% ipython --no-banner

In [1]: import numpy as np

In [2]: import numpy.linalg as la

In [3]: np.set_printoptions(precision=3, suppress=True, linewidth=100, legacy="1.25")

In [4]: def tidy(a):
   ...:     return np.round(a, 3) + 0
   ...: 

In [5]: m1 = np.loadtxt("w.csv", delimiter=",")

In [6]: tidy(m1)
Out[6]: 
array([[ 0.981,  0.136, -0.058,  0.058,  0.097,  0.058,  0.019],
       [ 0.136,  0.049,  0.408, -0.408, -0.68 , -0.408, -0.136],
       [-0.058,  0.408,  0.825,  0.175,  0.291,  0.175,  0.058],
       [ 0.058, -0.408,  0.175,  0.825, -0.291, -0.175, -0.058],
       [ 0.097, -0.68 ,  0.291, -0.291,  0.515, -0.291, -0.097],
       [ 0.058, -0.408,  0.175, -0.175, -0.291,  0.825, -0.058],
       [ 0.019, -0.136,  0.058, -0.058, -0.097, -0.058,  0.981]])

In [7]: rng = np.random.default_rng(58848)

In [8]: A2 = m1 + rng.integers(-2, 3, (7, 1)) @ rng.integers(-2, 3, (1, 7))

In [9]: tidy(A2)
Out[9]: 
array([[ 1.981, -0.864,  0.942,  0.058,  1.097,  1.058, -1.981],
       [-1.864,  2.049, -1.592, -0.408, -2.68 , -2.408,  3.864],
       [-0.058,  0.408,  0.825,  0.175,  0.291,  0.175,  0.058],
       [ 2.058, -2.408,  2.175,  0.825,  1.709,  1.825, -4.058],
       [-0.903,  0.32 , -0.709, -0.291, -0.485, -1.291,  1.903],
       [ 0.058, -0.408,  0.175, -0.175, -0.291,  0.825, -0.058],
       [ 0.019, -0.136,  0.058, -0.058, -0.097, -0.058,  0.981]])

In [10]: la.matrix_rank(A2 - m1, tol=1e-8)
Out[10]: 1

In [11]: np.abs(A2 - m1).sum(axis=1)
Out[11]: array([ 7., 14.,  0., 14.,  7.,  0.,  0.])

In [12]: tidy(A2 - m1)
Out[12]: 
array([[ 1., -1.,  1.,  0.,  1.,  1., -2.],
       [-2.,  2., -2.,  0., -2., -2.,  4.],
       [ 0.,  0.,  0.,  0.,  0.,  0.,  0.],
       [ 2., -2.,  2.,  0.,  2.,  2., -4.],
       [-1.,  1., -1.,  0., -1., -1.,  2.],
       [ 0.,  0.,  0.,  0.,  0.,  0.,  0.],
       [ 0.,  0.,  0.,  0.,  0.,  0.,  0.]])

In [13]: np.allclose(A2, A2.T)
Out[13]: False

In [14]: tidy(la.det(A2))
Out[14]: -1.641

In [15]: tidy((A2 + A2.T) / 2)
Out[15]: 
array([[ 1.981, -1.364,  0.442,  1.058,  0.097,  0.558, -0.981],
       [-1.364,  2.049, -0.592, -1.408, -1.18 , -1.408,  1.864],
       [ 0.442, -0.592,  0.825,  1.175, -0.209,  0.175,  0.058],
       [ 1.058, -1.408,  1.175,  0.825,  0.709,  0.825, -2.058],
       [ 0.097, -1.18 , -0.209,  0.709, -0.485, -0.791,  0.903],
       [ 0.558, -1.408,  0.175,  0.825, -0.791,  0.825, -0.058],
       [-0.981,  1.864,  0.058, -2.058,  0.903, -0.058,  0.981]])

In [16]: tidy(np.abs(la.eigvals(A2)).max())
Out[16]: 2.625

In [17]: tidy(np.sort(np.abs(la.eigvals(A2))))
Out[17]: array([0.625, 1.   , 1.   , 1.   , 1.   , 1.   , 2.625])

In [18]: ev, V = la.eigh(m1)

In [19]: tidy(V.T @ V)
Out[19]: 
array([[1., 0., 0., 0., 0., 0., 0.],
       [0., 1., 0., 0., 0., 0., 0.],
       [0., 0., 1., 0., 0., 0., 0.],
       [0., 0., 0., 1., 0., 0., 0.],
       [0., 0., 0., 0., 1., 0., 0.],
       [0., 0., 0., 0., 0., 1., 0.],
       [0., 0., 0., 0., 0., 0., 1.]])

In [20]: ev.sum(), np.trace(m1)
Out[20]: (5.0, 5.0)

In [21]: tidy(ev)
Out[21]: array([-1.,  1.,  1.,  1.,  1.,  1.,  1.])

In [22]: tidy(la.eigvalsh(m1 @ m1))
Out[22]: array([1., 1., 1., 1., 1., 1., 1.])

In [23]: tidy(la.eigvalsh(m1 + -3 * np.eye(7)))
Out[23]: array([-4., -2., -2., -2., -2., -2., -2.])

In [24]: np.unique(ev.round(6) + 0, return_counts=True)[1]
Out[24]: array([1, 6])

In [25]: u, g = m1[2], m1[5]

In [26]: tidy(u @ u)
Out[26]: 1.0

In [27]: pr = (u @ g) / (u @ u) * u

In [28]: tidy(la.norm(u + g) ** 2 + la.norm(u - g) ** 2)
Out[28]: 4.0

In [29]: tidy(g - pr)
Out[29]: array([ 0.058, -0.408,  0.175, -0.175, -0.291,  0.825, -0.058])

In [30]: (g - pr) @ u
Out[30]: 0.0

In [31]: tidy(pr)
Out[31]: array([0., 0., 0., 0., 0., 0., 0.])

In [32]: la.matrix_rank(np.outer(u, g))
Out[32]: 1
